In [1]: import numpy as np

In [2]: from numpy import linalg as LA

In [3]: np.set_printoptions(suppress=True, linewidth=200)

In [4]: def tidy(a):
   ...:     return np.round(a, 1) + 0
   ...: 

In [5]: X = np.load("block10.npy")

In [6]: X
Out[6]: 
array([[-1, -1,  0,  0],
       [ 1, -1,  0,  0],
       [ 0,  0,  0,  3],
       [ 0,  0,  2, -2]])

In [7]: x0 = np.array([2, -1, 1, -2])

In [8]: LA.norm(X @ x0) <= LA.norm(X, 2) * LA.norm(x0) + 1e-9
Out[8]: np.True_

In [9]: (X @ x0).argmax()
Out[9]: np.int64(3)

In [10]: X @ np.ones(4)
Out[10]: array([-2.,  0.,  3.,  0.])

In [11]: Q = X.astype(float).copy()

In [12]: for j in range(4):
    ...:     Q[:, j] -= Q[:, :j] @ (Q[:, :j].T @ Q[:, j])
    ...:     Q[:, j] /= LA.norm(Q[:, j])
    ...: 

In [13]: print(tidy(Q))
[[-0.7 -0.7  0.   0. ]
 [ 0.7 -0.7  0.   0. ]
 [ 0.   0.   0.   1. ]
 [ 0.   0.   1.   0. ]]

In [14]: tidy(Q.T @ X)
Out[14]: 
array([[ 1.4,  0. ,  0. ,  0. ],
       [ 0. ,  1.4,  0. ,  0. ],
       [ 0. ,  0. ,  2. , -2. ],
       [ 0. ,  0. ,  0. ,  3. ]])

In [15]: tidy(X.mean(axis=0))
Out[15]: array([ 0. , -0.5,  0.5,  0.2])

In [16]: print(X.sum(axis=1))
[-2  0  3  0]

In [17]: (X - X.T) / 2
Out[17]: 
array([[ 0. , -1. ,  0. ,  0. ],
       [ 1. ,  0. ,  0. ,  0. ],
       [ 0. ,  0. ,  0. ,  0.5],
       [ 0. ,  0. , -0.5,  0. ]])

In [18]: tidy(LA.det(X))
Out[18]: np.float64(-12.0)

In [19]: tidy(np.sort(np.abs(LA.eigvals(X))))
Out[19]: array([1.4, 1.4, 1.6, 3.6])

In [20]: (X + X.T) / 2
Out[20]: 
array([[-1. ,  0. ,  0. ,  0. ],
       [ 0. , -1. ,  0. ,  0. ],
       [ 0. ,  0. ,  0. ,  2.5],
       [ 0. ,  0. ,  2.5, -2. ]])

In [21]: rng = np.random.default_rng(470)

In [22]: z = rng.permutation(4)

In [23]: print(z)
[2 1 3 0]

In [24]: M2 = X[z][:, z]

In [25]: print(tidy(LA.det(M2)), tidy(LA.det(X[z])))
-12.0 -12.0

In [26]: M2
Out[26]: 
array([[ 0,  0,  3,  0],
       [ 0, -1,  0,  1],
       [ 2,  0, -2,  0],
       [ 0, -1,  0, -1]])

In [27]: E = np.load("run9.npy")

In [28]: E
Out[28]: 
array([[14. , -1.3,  0.5],
       [-2. , -0.1,  0.7],
       [ 6. ,  1.1, -0.1],
       [21. ,  0.2, -0.7]])

In [29]: Uu, sigma, Vh = LA.svd(E)

In [30]: print(np.argmax(sigma[:-1] / (sigma[1:] + 1e-6)) + 1)
1

In [31]: M2 = Uu[:, :1] @ np.diag(sigma[:1]) @ Vh[:1]

In [32]: tidy(np.abs(E - M2).max())
Out[32]: np.float64(1.2)

In [33]: tidy(LA.norm(E - M2) / LA.norm(E))
Out[33]: np.float64(0.1)

In [34]: LA.matrix_rank(M2)
Out[34]: np.int64(1)

In [35]: cov = E.T @ E

In [36]: tidy(cov)
Out[36]: 
array([[677. ,  -7.2,  -9.7],
       [ -7.2,   3. ,  -1. ],
       [ -9.7,  -1. ,   1.2]])

In [37]: (E @ E.T).shape
Out[37]: (4, 4)

In [38]: np.allclose(cov, cov.T)
Out[38]: True

In [39]: z = rng.permutation(3)

In [40]: z
Out[40]: array([1, 2, 0])

In [41]: M2 = cov[z][:, z]

In [42]: print(np.allclose(M2, cov))
False

In [43]: tidy(M2)
Out[43]: 
array([[  3. ,  -1. ,  -7.2],
       [ -1. ,   1.2,  -9.7],
       [ -7.2,  -9.7, 677. ]])

In [44]: tidy(np.trace(M2))
Out[44]: np.float64(681.2)

In [45]: tidy(np.diag(M2))
Out[45]: array([  3. ,   1.2, 677. ])

In [46]: M2 = np.array([[-1, 0]])

In [47]: M = M2.T @ M2

In [48]: M
Out[48]: 
array([[1, 0],
       [0, 0]])

In [49]: vals, V = LA.eigh(M)

In [50]: np.abs(V[:, -1])
Out[50]: array([1., 0.])

In [51]: print((vals > 1e-8).sum(), (vals < -1e-8).sum())
1 0

In [52]: print(np.abs(V[:, -1]).round(6).argmax())
0

In [53]: print(np.unique(vals.round(6) + 0, return_counts=True)[1])
[1 1]

In [54]: V.T @ M @ V
Out[54]: 
array([[0., 0.],
       [0., 1.]])

In [55]: vals.sum(), np.trace(M)
Out[55]: (np.float64(1.0), np.int64(1))

In [56]: vals
Out[56]: array([0., 1.])

In [57]: arr = np.array([[5.0, 2.0, -2.0], [5.0, 2.0, -4.0], [0.0, 0.0, -1.0]])

In [58]: r = LA.matrix_rank(arr)

In [59]: r
Out[59]: np.int64(2)

In [60]: N = LA.svd(arr)[2][r:].T

In [61]: print(tidy(arr @ N))
[[0.]
 [0.]
 [0.]]

In [62]: print([int(LA.matrix_rank(arr[:, :j + 1])) for j in range(3)])
[1, 1, 2]

In [63]: LA.matrix_rank(arr.T @ arr), LA.matrix_rank(arr @ arr.T)
Out[63]: (np.int64(2), np.int64(2))

In [64]: N.shape
Out[64]: (3, 1)

In [65]: M2 = arr[0, 0] * arr[1:] - np.outer(arr[1:, 0], arr[0])

In [66]: M2
Out[66]: 
array([[  0.,   0., -10.],
       [  0.,   0.,  -5.]])

In [67]: arr[:, 0] / arr[0, 0]
Out[67]: array([1., 1., 0.])

In [68]: np.flatnonzero(~M2.round(6).any(axis=1))
Out[68]: array([], dtype=int64)

In [69]: LA.matrix_rank(M2), LA.matrix_rank(arr)
Out[69]: (np.int64(1), np.int64(2))

In [70]: u = np.array([0, 1, -1])

In [71]: A = u[np.abs(np.subtract.outer(np.arange(3), np.arange(3)))]

In [72]: A
Out[72]: 
array([[ 0,  1, -1],
       [ 1,  0,  1],
       [-1,  1,  0]])

In [73]: vals, V = LA.eigh(A)

In [74]: x0 = np.array([0, 1, 2])

In [75]: tidy(LA.eigvalsh(A[1:, 1:]))
Out[75]: array([-1.,  1.])

In [76]: x0 @ A @ x0 / (x0 @ x0), tidy(vals[0]), tidy(vals[-1])
Out[76]: (np.float64(0.8), np.float64(-2.0), np.float64(1.0))

In [77]: x0 @ A @ x0
Out[77]: np.int64(4)

In [78]: M2 = np.array([[-3, 6], [6, -8], [-3, 0]])

In [79]: np.einsum("ij->j", A)
Out[79]: array([0, 2, 0])

In [80]: LA.matrix_rank(np.vstack([A, M2.T]))
Out[80]: np.int64(3)

In [81]: M2.T @ A.T
Out[81]: 
array([[  9,  -6,   9],
       [ -8,   6, -14]])

In [82]: u = np.array([-4, 4, -5])

In [83]: M2 = A + np.outer(u, np.eye(3)[0])

In [84]: LA.matrix_rank(M2 - A)
Out[84]: np.int64(1)

In [85]: M2
Out[85]: 
array([[-4.,  1., -1.],
       [ 5.,  0.,  1.],
       [-6.,  1.,  0.]])

In [86]: print(tidy(LA.det(M2) / LA.det(A)), tidy(1 + LA.solve(A, u)[0]))
3.5 3.5

In [87]: z = rng.permutation(3)

In [88]: z
Out[88]: array([2, 1, 0])

In [89]: M2 = A[z][:, z]

In [90]: np.allclose(M2, A)
Out[90]: True

In [91]: feats = np.array([[0, 0, 0], [0, 0, 0], [0, 0, 1]])

In [92]: LA.lstsq(feats[:-1].T, feats[-1])[2]
Out[92]: np.int32(0)

In [93]: print(np.abs(np.diag(LA.qr(feats)[1])) > 1e-9)
[False False  True]

In [94]: vals, V = LA.eigh(feats)

In [95]: x0 = np.array([4, 1, 2])

In [96]: np.abs(feats).sum(axis=1).max(), np.abs(vals).max()
Out[96]: (np.int64(1), np.float64(1.0))

In [97]: tidy(LA.eigvalsh(feats[1:, 1:]))
Out[97]: array([0., 1.])

In [98]: tidy(x0 @ feats @ x0 / (x0 @ x0)), vals[0], vals[-1]
Out[98]: (np.float64(0.2), np.float64(0.0), np.float64(1.0))

In [99]: V * np.maximum(vals, 0) @ V.T
Out[99]: 
array([[0., 0., 0.],
       [0., 0., 0.],
       [0., 0., 1.]])

In [100]: M2 = feats + rng.integers(-2, 3, (3, 1)) @ rng.integers(-2, 3, (1, 3))

In [101]: M2
Out[101]: 
array([[-2,  2,  2],
       [-2,  2,  2],
       [ 2, -2, -1]])

In [102]: M2 - feats
Out[102]: 
array([[-2,  2,  2],
       [-2,  2,  2],
       [ 2, -2, -2]])

In [103]: LA.matrix_rank(M2 - feats, tol=1e-8)
Out[103]: np.int64(1)

In [104]: print(tidy(LA.svd(M2 - feats, compute_uv=False)))
[6. 0. 0.]

In [105]: vals, V = LA.eigh(feats)

In [106]: print(V.T @ feats @ V)
[[0. 0. 0.]
 [0. 0. 0.]
 [0. 0. 1.]]

In [107]: tidy(LA.eigvalsh(feats @ feats))
Out[107]: array([0., 0., 1.])

In [108]: print(tidy(LA.eigvalsh(feats + -3 * np.eye(3))))
[-3. -3. -2.]

In [109]: vals
Out[109]: array([0., 0., 1.])

In [110]: np.abs(V[:, -1]).round(6).argmax()
Out[110]: np.int64(2)

In [111]: V @ np.diag(vals) @ V.T
Out[111]: 
array([[0., 0., 0.],
       [0., 0., 0.],
       [0., 0., 1.]])

In [112]: np.unique(vals.round(6) + 0, return_counts=True)[1]
Out[112]: array([2, 1])

In [113]: m1 = np.array([[-13, -12, -6, -7], [-6, -4, -4, -2], [6, 9, 0, 6]])

In [114]: Uu, sigma, Vh = LA.svd(m1)

In [115]: V = Vh[:(sigma > 1e-8).sum()]

In [116]: x0 = m1[2] + -3 * m1[1] + rng.integers(2) * np.eye(4)[3]

In [117]: x0
Out[117]: array([24., 21., 12., 12.])

In [118]: tidy(np.diag(V.T @ V))
Out[118]: array([0.5, 0.6, 0.6, 0.3])

In [119]: np.allclose(V.T @ V @ x0, x0)
Out[119]: True

In [120]: print(tidy(LA.norm(x0 - V.T @ V @ x0)))
0.0

In [121]: M2 = m1 / np.sqrt((m1 ** 2).mean(axis=1, keepdims=True))

In [122]: LA.matrix_rank(M2) == LA.matrix_rank(m1)
Out[122]: np.True_

In [123]: print(LA.matrix_rank(m1 - m1.mean(axis=1, keepdims=True)))
2

In [124]: tidy(m1 - m1.mean(axis=1, keepdims=True))
Out[124]: 
array([[-3.5, -2.5,  3.5,  2.5],
       [-2. ,  0. ,  0. ,  2. ],
       [ 0.8,  3.8, -5.2,  0.8]])

In [125]: print(tidy(LA.norm(M2, axis=1)))
[2. 2. 2.]
